% python3 -q
>>> import numpy as np
>>> np.set_printoptions(suppress=True, linewidth=160)
>>> W0 = np.loadtxt("data.csv", delimiter=",")
>>> print(W0)
[[ 2.  0.  0.  0.  0.  0.  0.  0.  0.  0.  0.  0.]
 [ 1. -1.  0.  0.  0.  0.  0.  0.  0.  0.  0.  0.]
 [ 0. -1.  0.  0.  0.  0.  0.  0.  0.  0.  0.  0.]
 [ 0. -2. -2.  1.  0.  0.  0.  0.  0.  0.  0.  0.]
 [ 0.  1.  0.  1.  0.  0.  0.  0.  0.  0.  0.  0.]
 [-1. -1.  0.  0.  1. -1.  0.  0.  0.  0.  0.  0.]
 [-1. -1.  0.  0.  2.  0. -2.  0.  0.  0.  0.  0.]
 [ 2.  1. -1. -1.  1.  1.  2.  2.  0.  0.  0.  0.]
 [-1.  2.  0. -1. -1.  2.  0. -1. -1.  0.  0.  0.]
 [-2.  1.  2.  0. -2. -1. -2. -2.  0.  1.  0.  0.]
 [-1.  0. -1.  0.  0.  1. -1.  0.  2. -2.  1.  0.]
 [-2. -1.  0. -2.  2.  2.  1.  2.  0.  1.  0. -2.]]
>>> rng = np.random.default_rng(18402)
>>> labels = rng.permutation(12)
>>> print(labels)
[10  4 11  5  0  3  1  9  8  7  6  2]
>>> out = W0[labels][:, labels]
>>> print(np.diag(out))
[ 1.  0. -2. -1.  2.  1. -1.  1. -1.  2. -2.  0.]
>>> print(np.allclose(out, W0))
False
>>> print(out)
[[ 1.  0.  0.  1. -1.  0.  0. -2.  2.  0. -1. -1.]
 [ 0.  0.  0.  0.  0.  1.  1.  0.  0.  0.  0.  0.]
 [ 0.  2. -2.  2. -2. -2. -1.  1.  0.  2.  1.  0.]
 [ 0.  1.  0. -1. -1.  0. -1.  0.  0.  0.  0.  0.]
 [ 0.  0.  0.  0.  2.  0.  0.  0.  0.  0.  0.  0.]
 [ 0.  0.  0.  0.  0.  1. -2.  0.  0.  0.  0. -2.]
 [ 0.  0.  0.  0.  1.  0. -1.  0.  0.  0.  0.  0.]
 [ 0. -2.  0. -1. -2.  0.  1.  1.  0. -2. -2.  2.]
 [ 0. -1.  0.  2. -1. -1.  2.  0. -1. -1.  0.  0.]
 [ 0.  1.  0.  1.  2. -1.  1.  0.  0.  2.  2. -1.]
 [ 0.  2.  0.  0. -1.  0. -1.  0.  0.  0. -2.  0.]
 [ 0.  0.  0.  0.  0.  0. -1.  0.  0.  0.  0.  0.]]
>>> print(np.round(np.sort(np.abs(np.linalg.eigvals(out))), 2))
[0. 0. 1. 1. 1. 1. 1. 1. 2. 2. 2. 2.]
>>> U, sigma, VT = np.linalg.svd(W0)
>>> print(sigma.round(2) + 0)
[6.67 5.28 4.86 3.7  2.44 2.   1.79 1.16 0.76 0.4  0.14 0.  ]
>>> out = U[:, :11] @ np.diag(sigma[:11]) @ VT[:11]
>>> print(np.round(np.linalg.norm(W0 - out, 2), 2), np.round(sigma[11], 2))
0.0 0.0
>>> print(out.round(2) + 0)
[[ 2.  0.  0.  0.  0.  0.  0.  0.  0.  0.  0.  0.]
 [ 1. -1.  0.  0.  0.  0.  0.  0.  0.  0.  0.  0.]
 [ 0. -1.  0.  0.  0.  0.  0.  0.  0.  0.  0.  0.]
 [ 0. -2. -2.  1.  0.  0.  0.  0.  0.  0.  0.  0.]
 [ 0.  1.  0.  1.  0.  0.  0.  0.  0.  0.  0.  0.]
 [-1. -1.  0.  0.  1. -1.  0.  0.  0.  0.  0.  0.]
 [-1. -1.  0.  0.  2.  0. -2.  0.  0.  0.  0.  0.]
 [ 2.  1. -1. -1.  1.  1.  2.  2.  0.  0.  0.  0.]
 [-1.  2.  0. -1. -1.  2.  0. -1. -1.  0.  0.  0.]
 [-2.  1.  2.  0. -2. -1. -2. -2.  0.  1.  0.  0.]
 [-1.  0. -1.  0.  0.  1. -1.  0.  2. -2.  1.  0.]
 [-2. -1.  0. -2.  2.  2.  1.  2.  0.  1.  0. -2.]]
>>> blk = np.stack([W0, 3 * W0, W0[::-1]])
>>> print((blk @ W0.T).shape)
(3, 12, 12)
>>> print(blk.shape)
(3, 12, 12)
>>> print(blk.sum(axis=0))
[[ 6. -1.  0. -2.  2.  2.  1.  2.  0.  1.  0. -2.]
 [ 3. -4. -1.  0.  0.  1. -1.  0.  2. -2.  1.  0.]
 [-2. -3.  2.  0. -2. -1. -2. -2.  0.  1.  0.  0.]
 [-1. -6. -8.  3. -1.  2.  0. -1. -1.  0.  0.  0.]
 [ 2.  5. -1.  3.  1.  1.  2.  2.  0.  0.  0.  0.]
 [-5. -5.  0.  0.  6. -4. -2.  0.  0.  0.  0.  0.]
 [-5. -5.  0.  0.  9. -1. -8.  0.  0.  0.  0.  0.]
 [ 8.  5. -4. -3.  4.  4.  8.  8.  0.  0.  0.  0.]
 [-4.  6. -2. -3. -4.  8.  0. -4. -4.  0.  0.  0.]
 [-8.  3.  8.  0. -8. -4. -8. -8.  0.  4.  0.  0.]
 [-3. -1. -4.  0.  0.  4. -4.  0.  8. -8.  4.  0.]
 [-6. -4.  0. -8.  8.  8.  4.  8.  0.  4.  0. -8.]]
>>> print(np.linalg.matrix_rank(blk.reshape(3, -1)))
2
>>> print(np.einsum("bij,cij->bc", blk, blk))
[[ 125.  375.  -14.]
 [ 375. 1125.  -42.]
 [ -14.  -42.  125.]]
>>> M = np.loadtxt("arr.csv", delimiter=",")
>>> print(M)
[[-1. -2. -2.  1.  2. -2.  1. -1.  1.  0. -2.  1.  1.  2.]
 [ 2. -1. -2. -2.  1.  2. -2.  1. -1.  1.  0. -2.  1.  1.]
 [ 1.  2. -1. -2. -2.  1.  2. -2.  1. -1.  1.  0. -2.  1.]
 [ 1.  1.  2. -1. -2. -2.  1.  2. -2.  1. -1.  1.  0. -2.]
 [-2.  1.  1.  2. -1. -2. -2.  1.  2. -2.  1. -1.  1.  0.]
 [ 0. -2.  1.  1.  2. -1. -2. -2.  1.  2. -2.  1. -1.  1.]
 [ 1.  0. -2.  1.  1.  2. -1. -2. -2.  1.  2. -2.  1. -1.]
 [-1.  1.  0. -2.  1.  1.  2. -1. -2. -2.  1.  2. -2.  1.]
 [ 1. -1.  1.  0. -2.  1.  1.  2. -1. -2. -2.  1.  2. -2.]
 [-2.  1. -1.  1.  0. -2.  1.  1.  2. -1. -2. -2.  1.  2.]
 [ 2. -2.  1. -1.  1.  0. -2.  1.  1.  2. -1. -2. -2.  1.]
 [ 1.  2. -2.  1. -1.  1.  0. -2.  1.  1.  2. -1. -2. -2.]
 [-2.  1.  2. -2.  1. -1.  1.  0. -2.  1.  1.  2. -1. -2.]
 [-2. -2.  1.  2. -2.  1. -1.  1.  0. -2.  1.  1.  2. -1.]]
>>> print(np.round(np.fft.fft(M[0]), 2))
[-1.  +0.j   -0.73+1.74j -1.89+5.84j -2.59+9.2j   1.5 +0.34j  2.83-3.48j -6.12+4.85j  1.  -0.j   -6.12-4.85j  2.83+3.48j  1.5 -0.34j -2.59-9.2j  -1.89-5.84j
 -0.73-1.74j]
>>> print((M @ M)[0])
[-14.   8.   9.  16. -16.  -4.   1.  10.  -5. -12.  11.   4.  15. -22.]
>>> print(np.allclose(M @ M.T, M.T @ M))
True
>>> print(M @ (-1.0) ** np.arange(14))
[ 1. -1.  1. -1.  1. -1.  1. -1.  1. -1.  1. -1.  1. -1.]
>>> print(np.round(np.sort(np.abs(np.fft.fft(M[0]))), 2), np.round(np.sort(np.linalg.svd(M, compute_uv=False)), 2))
[1.   1.   1.54 1.54 1.89 1.89 4.49 4.49 6.14 6.14 7.81 7.81 9.56 9.56] [1.   1.   1.54 1.54 1.89 1.89 4.49 4.49 6.14 6.14 7.81 7.81 9.56 9.56]
>>> x0 = np.array([0, 1, -1, -2, -2, -1, -1, 0, 3, 1, -1, 1, -2, -1])
>>> target = M @ x0
>>> coef, lr = np.zeros(14), 1 / np.linalg.norm(M, 2) ** 2
>>> for i in range(6):
...     coef -= lr * M.T @ (M @ coef - target)
...     if i % 1 == 0: print(i, round(np.linalg.norm(M @ coef - target), 2))
... 
0 14.79
1 10.1
2 7.69
3 6.42
4 5.72
5 5.28
>>> print(round(np.linalg.cond(M), 2))
9.56
>>> O, r_ = np.linalg.qr(M)
>>> print(round(float(abs(r_[0, 0])), 2), round(np.linalg.norm(M[:, 0]), 2))
5.57 5.57
>>> print(np.allclose(r_.T @ r_, M.T @ M))
True
>>> print(O.shape, r_.shape)
(14, 14) (14, 14)
>>> X = np.loadtxt("run18.csv", delimiter=",")
>>> print(X)
[[ 0.  0.  8.  0.  0.  1.  1.  0.  0.]
 [ 0.  3.  5. 16.  0. 10.  0.  0.  0.]
 [ 0.  4. 16.  2. 11. 17. 16. 10. 12.]
 [ 0.  7. 14.  5.  5. 13.  6.  2.  3.]
 [ 0.  0.  0.  0.  0.  0.  0.  0.  0.]
 [ 0.  0.  0.  0.  0.  0.  0.  0.  0.]
 [ 0.  4.  1. 11.  0.  0.  0.  0.  0.]
 [ 0.  0.  0.  0.  0.  0.  0.  0.  0.]
 [ 0.  0.  3.  0.  0.  0.  0.  0.  0.]
 [ 0.  0.  0.  0.  0.  0.  0.  0.  0.]
 [ 0.  0.  0.  0.  0.  0.  0.  0.  0.]
 [ 0.  2.  5.  9.  0.  4.  0.  0.  0.]
 [ 5. 16. 16. 14.  5. 17.  1.  0.  0.]
 [ 1.  4.  7. 17.  0. 14.  0.  0.  0.]
 [ 0.  7. 11.  2.  0.  4.  0.  0.  0.]
 [ 1.  9. 13. 10.  3. 14.  1.  0.  1.]
 [ 0.  0.  0.  4.  0.  0.  0.  0.  0.]
 [ 0.  0.  9.  7.  1. 12.  1.  1.  4.]
 [ 0.  0.  9.  0.  0.  0.  6.  1.  0.]
 [ 5. 14. 15. 15.  5. 18.  1.  0.  2.]
 [ 0. 10.  7. 11.  0.  2.  0.  0.  0.]
 [ 1. 13. 15.  8.  3. 12.  1.  0.  0.]
 [ 0.  0.  0.  0.  0.  0.  0.  0.  0.]
 [11. 19. 22. 17. 17. 29. 16. 10. 15.]
 [ 1.  7.  5. 20.  0. 10.  0.  0.  0.]
 [ 0.  0.  0.  0.  0.  0.  0.  0.  0.]
 [ 0.  6. 17.  1. 11. 16. 16.  9. 10.]
 [ 0.  0.  6.  0.  0.  3.  0.  0.  0.]
 [ 9. 21. 18. 19.  7. 21.  1.  0.  1.]
 [ 0.  0.  0.  2.  0.  0.  0.  0.  0.]
 [ 0.  4. 11.  5.  1. 10.  1.  0.  0.]
 [ 0.  0.  6.  0.  0.  3.  0.  0.  0.]
 [ 7. 20. 16. 18.  3. 17.  0.  0.  0.]]
>>> Z = X[[22, 13]].astype(float)
>>> for _ in range(5):
...     labels = np.linalg.norm(X[:, None] - Z, axis=-1).argmin(axis=1)
...     Z = np.array([X[labels == j].mean(axis=0) for j in range(2)])
... 
>>> print(labels)
[0 1 1 1 0 0 0 0 0 0 0 0 1 1 0 1 0 1 0 1 0 1 0 1 1 0 1 0 1 0 1 0 1]
>>> print(np.round(Z[1] - Z[0], 2))
[ 2.73  8.52 10.16  9.43  4.8  14.39  3.68  2.08  3.2 ]
>>> print(np.bincount(labels))
[18 15]
>>> cen = X - X.mean(axis=0)
>>> vecs = np.linalg.svd(cen)[2][:1]
>>> out = cen - cen @ vecs.T @ vecs
>>> print(np.linalg.norm(out, axis=1).round(6).argmax())
2
>>> print(np.round(out.std(axis=0), 2))
[1.64 2.96 2.56 4.75 2.23 1.7  3.86 2.34 2.84]
>>> print(np.round(np.diag(vecs.T @ vecs), 2))
[0.03 0.18 0.2  0.14 0.06 0.32 0.04 0.01 0.03]
>>> data = np.loadtxt("block6.csv", delimiter=",")
>>> print(data)
[[  2.   3.   3.   3.  -3.   1.  -3.]
 [  4.   0.   3.   6.  -3.   3.  -5.]
 [  1.  -2.   1.   9.  -1.   3.  -7.]
 [ -1.  -5.   4.  12.   0.   4.  -9.]
 [ -2.  -5.   1.  10.  -1.   2. -10.]
 [ -3.  -7.   2.   8.  -2.   1. -11.]
 [ -2.  -8.   5.   7.  -1.   1.  -8.]
 [ -2.  -8.   7.   9.  -3.   4.  -8.]
 [ -2. -11.   7.   6.  -4.   6. -11.]
 [ -3.  -9.  10.   9.  -7.   7. -14.]
 [ -1.  -9.  12.  11.  -8.   7. -17.]
 [ -2. -10.  10.   9.  -9.   4. -18.]
 [  1. -12.   8.  11.  -8.   1. -17.]
 [  2. -12.  10.  13. -11.   0. -15.]
 [  1. -11.  10.  10. -10.  -1. -12.]
 [  1. -13.   8.  13.  -9.  -4. -12.]
 [  0. -14.  11.  15. -10.  -7. -13.]
 [  0. -14.  14.  14.  -8. -10. -10.]
 [ -3. -13.  12.  12. -10. -13. -10.]
 [ -3. -16.  12.  14. -13. -10. -13.]
 [  0. -14.  11.  15. -16. -10. -12.]
 [ -1. -13.  11.  18. -19.  -9. -14.]
 [  0. -14.  11.  19. -20. -11. -15.]
 [  3. -12.  10.  16. -23. -12. -18.]
 [  0.  -9.  12.  15. -26. -13. -18.]
 [ -3. -10.  10.  18. -23. -16. -16.]
 [ -2. -13.   7.  17. -21. -15. -15.]]
>>> Z = data[[1, 10]].astype(float)
>>> for _ in range(4):
...     labels = np.linalg.norm(data[:, None] - Z, axis=-1).argmin(axis=1)
...     Z = np.array([data[labels == j].mean(axis=0) for j in range(2)])
... 
>>> print(labels)
[0 0 0 0 0 0 0 0 0 0 0 0 0 1 1 1 1 1 1 1 1 1 1 1 1 1 1]
>>> print(np.bincount(labels))
[13 14]
>>> print(np.round(Z[1] - Z[0], 2))
[  0.41  -6.33   5.03   6.47 -11.8  -12.74  -3.17]
>>> out = W0[0, 0] * W0[1:] - np.outer(W0[1:, 0], W0[0])
>>> print(out)
[[ 0. -2.  0.  0.  0.  0.  0.  0.  0.  0.  0.  0.]
 [ 0. -2.  0.  0.  0.  0.  0.  0.  0.  0.  0.  0.]
 [ 0. -4. -4.  2.  0.  0.  0.  0.  0.  0.  0.  0.]
 [ 0.  2.  0.  2.  0.  0.  0.  0.  0.  0.  0.  0.]
 [ 0. -2.  0.  0.  2. -2.  0.  0.  0.  0.  0.  0.]
 [ 0. -2.  0.  0.  4.  0. -4.  0.  0.  0.  0.  0.]
 [ 0.  2. -2. -2.  2.  2.  4.  4.  0.  0.  0.  0.]
 [ 0.  4.  0. -2. -2.  4.  0. -2. -2.  0.  0.  0.]
 [ 0.  2.  4.  0. -4. -2. -4. -4.  0.  2.  0.  0.]
 [ 0.  0. -2.  0.  0.  2. -2.  0.  4. -4.  2.  0.]
 [ 0. -2.  0. -4.  4.  4.  2.  4.  0.  2.  0. -4.]]
>>> print(W0[:, 0] / W0[0, 0])
[ 1.   0.5  0.   0.   0.  -0.5 -0.5  1.  -0.5 -1.  -0.5 -1. ]
